% python3 -q
>>> import numpy as np
>>> np.set_printoptions(precision=2, suppress=True, linewidth=140, sign=" ")
>>> feats = np.loadtxt("dump.csv", delimiter=",")
>>> print(feats.round(2) + 0)
[[-0.58 -1.92  0.56  0.06  0.02 -0.85 -0.14  0.52  0.85  0.28 -0.19 -1.67]
 [ 0.78 -0.04 -0.49  0.38  1.06  1.7  -0.36 -1.25 -0.06  0.53  0.81  1.17]
 [-0.29 -2.25  0.42  0.25  0.54 -0.17 -0.33  0.    0.96  0.58  0.16 -1.38]
 [-0.54  1.28  0.21 -0.48 -1.25 -1.44  0.51  1.13 -0.48 -0.8  -0.82 -0.3 ]
 [-0.8  -0.75  0.58 -0.25 -0.76 -1.58  0.21  1.12  0.39 -0.27 -0.67 -1.53]
 [-0.41  1.63  0.09 -0.48 -1.22 -1.23  0.52  0.99 -0.63 -0.83 -0.76  0.05]
 [ 0.01  2.21 -0.23 -0.38 -0.91 -0.44  0.45  0.44 -0.92 -0.76 -0.45  0.93]
 [ 0.8   0.25 -0.53  0.33  0.96  1.68 -0.31 -1.22 -0.18  0.44  0.77  1.32]
 [-0.79 -0.05  0.5  -0.36 -1.03 -1.7   0.35  1.25  0.09 -0.5  -0.8  -1.22]
 [-0.28  1.88 -0.02 -0.46 -1.16 -1.    0.52  0.84 -0.75 -0.84 -0.68  0.35]
 [-0.8  -0.68  0.58 -0.26 -0.79 -1.6   0.22  1.14  0.36 -0.29 -0.68 -1.51]
 [ 0.52 -1.33 -0.19  0.48  1.25  1.41 -0.51 -1.11  0.5   0.81  0.81  0.24]
 [-0.28  1.88 -0.02 -0.46 -1.16 -1.    0.52  0.84 -0.75 -0.84 -0.68  0.35]
 [-0.8  -0.18  0.52 -0.34 -0.99 -1.69  0.32  1.23  0.15 -0.46 -0.78 -1.29]
 [ 0.28 -1.89  0.02  0.46  1.15  0.99 -0.52 -0.84  0.76  0.84  0.68 -0.36]
 [-0.57 -1.93  0.56  0.06  0.03 -0.84 -0.14  0.52  0.85  0.29 -0.19 -1.67]
 [ 0.78  1.08 -0.6   0.18  0.59  1.46 -0.13 -1.02 -0.52  0.14  0.57  1.63]
 [-0.43  1.59  0.11 -0.48 -1.23 -1.26  0.52  1.01 -0.62 -0.83 -0.77  0.  ]
 [-0.67 -1.66  0.6  -0.03 -0.21 -1.11 -0.04  0.73  0.75  0.13 -0.34 -1.71]
 [ 0.31  2.24 -0.43 -0.24 -0.51  0.21  0.32 -0.03 -0.96 -0.57 -0.15  1.4 ]
 [ 0.4  -1.66 -0.08  0.47  1.22  1.21 -0.52 -0.98  0.65  0.83  0.75 -0.08]
 [-0.61  1.06  0.27 -0.47 -1.25 -1.53  0.49  1.19 -0.38 -0.76 -0.84 -0.49]
 [-0.8  -0.21  0.52 -0.34 -0.98 -1.68  0.32  1.23  0.16 -0.45 -0.77 -1.3 ]
 [-0.22 -2.27  0.37  0.29  0.64 -0.01 -0.37 -0.12  0.96  0.64  0.24 -1.28]
 [ 0.56 -1.22 -0.23  0.48  1.25  1.47 -0.51 -1.15  0.45  0.79  0.83  0.35]
 [-0.75 -1.32  0.61 -0.13 -0.45 -1.35  0.07  0.92  0.61 -0.04 -0.49 -1.68]
 [ 0.57 -1.18 -0.24  0.47  1.25  1.49 -0.5  -1.16  0.43  0.78  0.83  0.38]
 [-0.43  1.59  0.1  -0.48 -1.23 -1.25  0.52  1.01 -0.62 -0.83 -0.77  0.01]
 [-0.4  -2.18  0.48  0.19  0.38 -0.41 -0.27  0.18  0.94  0.49  0.05 -1.51]
 [-0.76 -1.26  0.61 -0.14 -0.49 -1.38  0.08  0.95  0.59 -0.07 -0.51 -1.67]
 [ 0.47  2.11 -0.51 -0.14 -0.25  0.57  0.23 -0.31 -0.92 -0.42  0.04  1.58]
 [-0.56  1.21  0.23 -0.47 -1.25 -1.47  0.51  1.15 -0.45 -0.79 -0.83 -0.36]
 [ 0.48 -1.47 -0.15  0.48  1.24  1.34 -0.52 -1.06  0.56  0.82  0.79  0.12]
 [ 0.79  0.06 -0.5   0.36  1.03  1.7  -0.34 -1.25 -0.1   0.5   0.79  1.23]
 [-0.76  0.25  0.45 -0.4  -1.12 -1.69  0.4   1.26 -0.03 -0.59 -0.83 -1.05]
 [ 0.79  1.01 -0.6   0.2   0.63  1.49 -0.15 -1.04 -0.49  0.17  0.6   1.61]
 [-0.22  1.97 -0.06 -0.45 -1.12 -0.89  0.51  0.77 -0.8  -0.83 -0.64  0.48]
 [-0.65 -1.74  0.59 -0.01 -0.14 -1.04 -0.07  0.67  0.78  0.17 -0.3  -1.71]
 [ 0.73 -0.49 -0.41  0.43  1.17  1.67 -0.43 -1.26  0.13  0.65  0.84  0.9 ]
 [ 0.16 -2.06  0.11  0.43  1.06  0.77 -0.5  -0.68  0.84  0.82  0.59 -0.61]
 [ 0.74 -0.38 -0.43  0.42  1.15  1.68 -0.41 -1.26  0.09  0.62  0.84  0.97]]
>>> th = np.radians(90)
>>> R = np.eye(12)
>>> R[2, 2] = R[8, 8] = np.cos(th)
>>> R[2, 8], R[8, 2] = -np.sin(th), np.sin(th)
>>> print(R.round(2) + 0)
[[ 1.  0.  0.  0.  0.  0.  0.  0.  0.  0.  0.  0.]
 [ 0.  1.  0.  0.  0.  0.  0.  0.  0.  0.  0.  0.]
 [ 0.  0.  0.  0.  0.  0.  0.  0. -1.  0.  0.  0.]
 [ 0.  0.  0.  1.  0.  0.  0.  0.  0.  0.  0.  0.]
 [ 0.  0.  0.  0.  1.  0.  0.  0.  0.  0.  0.  0.]
 [ 0.  0.  0.  0.  0.  1.  0.  0.  0.  0.  0.  0.]
 [ 0.  0.  0.  0.  0.  0.  1.  0.  0.  0.  0.  0.]
 [ 0.  0.  0.  0.  0.  0.  0.  1.  0.  0.  0.  0.]
 [ 0.  0.  1.  0.  0.  0.  0.  0.  0.  0.  0.  0.]
 [ 0.  0.  0.  0.  0.  0.  0.  0.  0.  1.  0.  0.]
 [ 0.  0.  0.  0.  0.  0.  0.  0.  0.  0.  1.  0.]
 [ 0.  0.  0.  0.  0.  0.  0.  0.  0.  0.  0.  1.]]
>>> M2 = feats @ R.T
>>> print(np.allclose(feats @ feats.T, M2 @ M2.T))
True
>>> print(round(float(np.linalg.det(R)), 2), np.trace(R))
1.0 10.0
>>> Uu, s, Vh = np.linalg.svd(feats)
>>> print(s.round(2) + 0)
[ 14.85  12.18   0.     0.     0.     0.     0.     0.     0.     0.     0.     0.  ]
>>> M2 = Uu[:, :2] @ np.diag(s[:2]) @ Vh[:2]
>>> print(np.linalg.matrix_rank(M2))
2
>>> print(round(np.linalg.norm(feats - M2, 2), 2), round(float(s[2]), 2))
0.0 0.0
>>> print(np.linalg.matrix_rank(feats, rtol=0.05))
2
>>> dist = np.linalg.norm(feats[:, None] - feats[None], axis=-1)
>>> print(dist.mean(axis=1).argmax())
30
>>> print(np.unravel_index(dist.round(6).argmax(), dist.shape))
(np.int64(12), np.int64(14))
>>> print(np.linalg.matrix_rank(dist ** 2))
3
>>> M2 = np.array([[1, 2, -3, 1, 1, 0, 1, 3, 0, -1],
...     [-3, 1, 1, 2, -1, -1, 1, 3, 2, 1],
...     [-1, -3, 0, 1, 1, 2, 0, 2, -3, 0],
...     [3, -2, 0, -1, 2, 1, 1, -3, -1, 0],
...     [3, -3, 2, -3, 3, -2, -2, 0, 0, 2],
...     [2, 1, 3, 0, 3, -3, -1, 1, 3, -3],
...     [2, 0, -1, 3, -2, 2, 0, 2, -1, 3],
...     [-3, 2, -2, -2, 2, 2, 1, 1, 0, 0],
...     [-1, 1, 3, -3, 2, -1, -3, 3, 0, 1],
...     [-2, -2, -2, -1, 1, -3, 3, -1, 1, 3]])
>>> J = M2 + M2.T
>>> print(J)
[[ 2 -1 -4  4  4  2  3  0 -1 -3]
 [-1  2 -2  0 -4  0  1  5  3 -1]
 [-4 -2  0  1  3  5 -1  0  0 -2]
 [ 4  0  1 -2 -1  1  4 -5 -4 -1]
 [ 4 -4  3 -1  6  1 -4  2  2  3]
 [ 2  0  5  1  1 -6  1  3  2 -6]
 [ 3  1 -1  4 -4  1  0  3 -4  6]
 [ 0  5  0 -5  2  3  3  2  3 -1]
 [-1  3  0 -4  2  2 -4  3  0  2]
 [-3 -1 -2 -1  3 -6  6 -1  2  6]]
>>> # equal to its transpose
>>> ev, V = np.linalg.eigh(J)
>>> x0 = np.array([2, -1, -1, 2, 0, 2, -2, 1, 0, 2])
>>> print(np.linalg.eigvalsh(J[1:, 1:]))
[-12.46 -10.48  -5.68  -2.23  -1.3    4.5   11.05  11.57  13.03]
>>> print(x0 @ J @ x0)
-162
>>> x0 = np.array([-7, 6, -7, -8, 3, -5, -9, 9, -7, 2])
>>> target = J @ x0
>>> print(target)
[-48  34  -3 -82  -6 -32  10  29 120  11]
>>> print(np.linalg.solve(J, target))
[-7.  6. -7. -8.  3. -5. -9.  9. -7.  2.]
>>> print(np.round(np.linalg.solve(J.T, J[1]), 2) + 0)
[ 0.  1.  0.  0.  0.  0.  0.  0.  0.  0.]
>>> print(np.linalg.solve(J, target + J[:, 4]))
[-7.  6. -7. -8.  4. -5. -9.  9. -7.  2.]
>>> print(np.round(np.linalg.solve(J, J[:, 5]), 2) + 0)
[ 0.  0.  0.  0.  0.  1.  0.  0.  0.  0.]
>>> q, R = np.linalg.qr(J)
>>> print(np.abs(np.diag(R)))
[  8.72   7.74   7.2    6.91   8.19  10.05   7.66   6.31   3.79   6.98]
>>> print(np.trace(q @ q.T))
10.0
>>> rng = np.random.default_rng(853)
>>> lab = rng.permutation(10)
>>> print(lab)
[ 2  0  3  9  1  7  8  4  5  6]
>>> M2 = J[lab][:, lab]
>>> print(np.trace(M2))
10
>>> print(M2)
[[ 0 -4  1 -2 -2  0  0  3  5 -1]
 [-4  2  4 -3 -1  0 -1  4  2  3]
 [ 1  4 -2 -1  0 -5 -4 -1  1  4]
 [-2 -3 -1  6 -1 -1  2  3 -6  6]
 [-2 -1  0 -1  2  5  3 -4  0  1]
 [ 0  0 -5 -1  5  2  3  2  3  3]
 [ 0 -1 -4  2  3  3  0  2  2 -4]
 [ 3  4 -1  3 -4  2  2  6  1 -4]
 [ 5  2  1 -6  0  3  2  1 -6  1]
 [-1  3  4  6  1  3 -4 -4  1  0]]
>>> print(np.sort(np.abs(np.linalg.eigvals(M2))))
[  1.51   3.46   3.74   7.98   9.28  10.92  11.54  11.9   12.48  13.05]
>>> print(np.allclose(M2, J))
False
>>> F = np.loadtxt("run11.csv", delimiter=",")
>>> print(F)
[[ 0.85 -0.74 -0.99  0.97  0.92 -0.27 -0.74 -0.65]
 [ 0.87  0.23 -0.32  0.97  1.   -0.78  0.99  1.  ]
 [ 0.88  0.51  0.9   0.36  0.87 -0.41  0.97  0.92]
 [ 0.98 -0.18 -0.96  0.89  0.96 -0.35 -0.64 -0.95]
 [-0.6   0.75  1.   -0.99 -0.96  0.39  1.    1.  ]
 [ 0.99  0.94 -0.04  0.41  1.   -0.75  0.81 -0.29]
 [ 0.97 -0.36 -0.58  0.45  0.49  0.16 -0.68 -0.99]
 [-0.93 -0.79  0.79 -0.7  -0.99  0.7  -0.45 -0.29]
 [-0.07  0.82  0.99 -0.73  0.22 -0.29  0.98  0.98]
 [ 0.99  0.8  -1.    0.72  0.99 -0.6  -1.   -1.  ]
 [ 0.21  0.4   1.   -0.24  0.17 -0.27  1.    1.  ]
 [ 0.77 -0.34 -0.96  0.89  0.9  -0.35 -0.45 -0.29]
 [-0.84  0.45  0.85 -0.89 -0.86  0.25  0.02  0.12]
 [ 0.34  0.73 -0.75  0.16  0.86 -0.51 -0.18  0.12]
 [-0.21 -0.27  0.83  0.04 -0.31  0.1   0.81  0.87]
 [-0.51 -0.01 -1.    0.92  0.94 -0.58 -0.99 -0.74]
 [ 0.62 -0.42 -0.62  0.8   0.72 -0.19  0.27  0.4 ]
 [-0.99  0.04  0.97 -0.73 -0.91  0.18  0.92  1.  ]
 [-0.92  0.6   0.43 -0.86 -0.77  0.09 -0.41  0.18]
 [ 0.83  0.76 -0.88  0.27  0.93 -0.52 -0.54 -0.77]
 [ 1.    0.82 -0.9   0.86  1.   -0.76  0.35 -0.65]
 [-0.11  0.52 -0.69 -0.86 -0.69  0.27 -0.98 -1.  ]
 [ 1.    0.95 -0.15  0.97  1.   -0.94  1.    0.98]
 [-0.26 -0.55 -0.21 -0.56 -0.9   0.56 -0.91 -0.98]
 [-0.94  0.76 -0.92 -0.48  0.21 -0.4  -0.84  0.4 ]
 [-0.97 -0.8   0.25  0.46 -0.78  0.23  0.59  0.99]
 [-0.86 -0.29 -0.99  0.56  0.18 -0.16 -0.97 -0.45]
 [ 0.93  0.12 -0.99  0.27  0.66 -0.02 -0.99 -1.  ]
 [-0.76 -0.1  -0.97  0.33  0.11 -0.13 -0.9  -0.35]
 [-0.81 -0.93 -0.96  0.33 -0.93  0.64 -0.99 -0.98]
 [-0.87 -0.66  0.24  0.18 -0.74  0.26  0.24  0.87]
 [ 0.18  0.01  0.88  0.63  0.71 -0.35  0.98  1.  ]
 [-0.89 -0.66  0.98 -0.66 -0.97  0.59  0.73  0.83]
 [ 0.89  0.54  0.65  0.45  0.91 -0.45  0.92  0.79]
 [ 1.   -0.35 -1.    0.95  0.99 -0.24 -0.99 -1.  ]
 [-0.89 -0.81  1.   -0.9  -1.    0.81  0.96  0.91]
 [-0.92 -0.79  0.83  0.24 -0.85  0.35  0.82  0.99]
 [ 0.84 -0.22 -0.94  0.68  0.74 -0.13 -0.82 -0.95]
 [ 0.31 -0.05  0.99 -0.77 -0.83  0.44  0.87  0.12]
 [ 0.98  0.54  0.61  0.7   0.97 -0.53  0.94  0.62]
 [-0.98 -0.3   1.   -0.88 -0.98  0.48  1.    1.  ]]
>>> cent = F[[31, 37]].astype(float)
>>> for _ in range(4):
...     lab = np.linalg.norm(F[:, None] - cent, axis=-1).argmin(axis=1)
...     cent = np.array([F[lab == j].mean(axis=0) for j in range(2)])
... 
>>> print(lab)
[ 1  0  0  1  0  1  1  0  0  1  0  1  0  1  0  1  1  0  0  1  1  1  0  1  1  0  1  1  1  1  0  0  0  0  1  0  0  1  0  0  0]
>>> print(np.bincount(lab))
[ 21  20]
>>> print(np.abs(cent[1] - cent[0]).argmax())
2
>>> print(cent)
[[-0.23  0.03  0.7  -0.16 -0.24  0.04  0.71  0.76]
 [ 0.34  0.05 -0.82  0.43  0.5  -0.22 -0.61 -0.61]]
>>> print(cent[1] - cent[0])
[ 0.57  0.01 -1.52  0.59  0.75 -0.26 -1.32 -1.36]
>>> q, R = np.linalg.qr(F)
>>> print(np.round(q.T @ q, 2) + 0)
[[ 1.  0.  0.  0.  0.  0.  0.  0.]
 [ 0.  1.  0.  0.  0.  0.  0.  0.]
 [ 0.  0.  1.  0.  0.  0.  0.  0.]
 [ 0.  0.  0.  1.  0.  0.  0.  0.]
 [ 0.  0.  0.  0.  1.  0.  0.  0.]
 [ 0.  0.  0.  0.  0.  1.  0.  0.]
 [ 0.  0.  0.  0.  0.  0.  1.  0.]
 [ 0.  0.  0.  0.  0.  0.  0.  1.]]
>>> print(np.round(abs(R[0, 0]), 2), round(float(np.linalg.norm(F[:, 0])), 2))
5.15 5.15
>>> P = F @ np.linalg.solve(F.T @ F, F.T)
>>> print(np.allclose(P @ P, P))
True
>>> print(P @ F[:, 2])
[-0.99 -0.32  0.9  -0.96  1.   -0.04 -0.58  0.79  0.99 -1.    1.   -0.96  0.85 -0.75  0.83 -1.   -0.62  0.97  0.43 -0.88 -0.9  -0.69 -0.15
 -0.21 -0.92  0.25 -0.99 -0.99 -0.97 -0.96  0.24  0.88  0.98  0.65 -1.    1.    0.83 -0.94  0.99  0.61  1.  ]
>>> print(np.diag(P))
[ 0.22  0.27  0.19  0.08  0.38  0.33  0.15  0.19  0.18  0.2   0.12  0.11  0.14  0.15  0.06  0.38  0.19  0.12  0.22  0.08  0.36  0.22  0.29
  0.17  0.43  0.23  0.18  0.17  0.13  0.32  0.17  0.2   0.09  0.14  0.11  0.32  0.18  0.07  0.2   0.16  0.13]
>>> print(round(float(np.linalg.norm(F) ** 2 / np.linalg.norm(F, 2) ** 2), 2))
1.86
>>> print(round(float(np.linalg.norm(F[7], 1)), 2), round(float(np.linalg.norm(F[7], np.inf)), 2))
5.64 0.99
>>> print(np.round(np.linalg.norm(F, "nuc"), 2))
28.18
>>> print(round(float(np.linalg.norm(F, 1)), 2), round(float(np.linalg.norm(F, np.inf)), 2))
32.01 7.28
>>> print(np.linalg.norm(F, axis=0))
[ 5.15  3.73  5.31  4.37  5.27  2.94  5.23  5.14]
>>> print(np.linalg.norm(F, axis=1).argmax())
22
>>> print(round(F[7] @ F[1], 2))
-4.19
>>> M2 = np.c_[F[:, :2] @ np.array([[-3, 9], [6, 0]]), np.array([-3, 3, -1, 0, -2, -2, 3, 2, -3, 0, -1, -2, -1, 2, 0, 3, -3, 2, -3, 0, -1, -2, 3, -2, -1, -2, 1, 2, 1, 3, 2, 3, 2, -2, 1, 1, 2, 2, -2, 1, 2])]
>>> print(M2)
[[-6.99  7.65 -3.  ]
 [-1.23  7.83  3.  ]
 [ 0.42  7.92 -1.  ]
 [-4.02  8.82  0.  ]
 [ 6.3  -5.4  -2.  ]
 [ 2.67  8.91 -2.  ]
 [-5.07  8.73  3.  ]
 [-1.95 -8.37  2.  ]
 [ 5.13 -0.63 -3.  ]
 [ 1.83  8.91  0.  ]
 [ 1.77  1.89 -1.  ]
 [-4.35  6.93 -2.  ]
 [ 5.22 -7.56 -1.  ]
 [ 3.36  3.06  2.  ]
 [-0.99 -1.89  0.  ]
 [ 1.47 -4.59  3.  ]
 [-4.38  5.58 -3.  ]
 [ 3.21 -8.91  2.  ]
 [ 6.36 -8.28 -3.  ]
 [ 2.07  7.47  0.  ]
 [ 1.92  9.   -1.  ]
 [ 3.45 -0.99 -2.  ]
 [ 2.7   9.    3.  ]
 [-2.52 -2.34 -2.  ]
 [ 7.38 -8.46 -1.  ]
 [-1.89 -8.73 -2.  ]
 [ 0.84 -7.74  1.  ]
 [-2.07  8.37  2.  ]
 [ 1.68 -6.84  1.  ]
 [-3.15 -7.29  3.  ]
 [-1.35 -7.83  2.  ]
 [-0.48  1.62  3.  ]
 [-1.29 -8.01  2.  ]
 [ 0.57  8.01 -2.  ]
 [-5.1   9.    1.  ]
 [-2.19 -8.01  1.  ]
 [-1.98 -8.28  2.  ]
 [-3.84  7.56  2.  ]
 [-1.23  2.79 -2.  ]
 [ 0.3   8.82  1.  ]
 [ 1.14 -8.82  2.  ]]
>>> print(np.linalg.matrix_rank(np.c_[F, M2]))
9
>>> print(np.linalg.matrix_rank(M2))
3
>>> print(np.round(np.linalg.norm(M2 - F @ np.linalg.lstsq(F, M2)[0], axis=0), 2) + 0)
[  0.     0.    11.36]
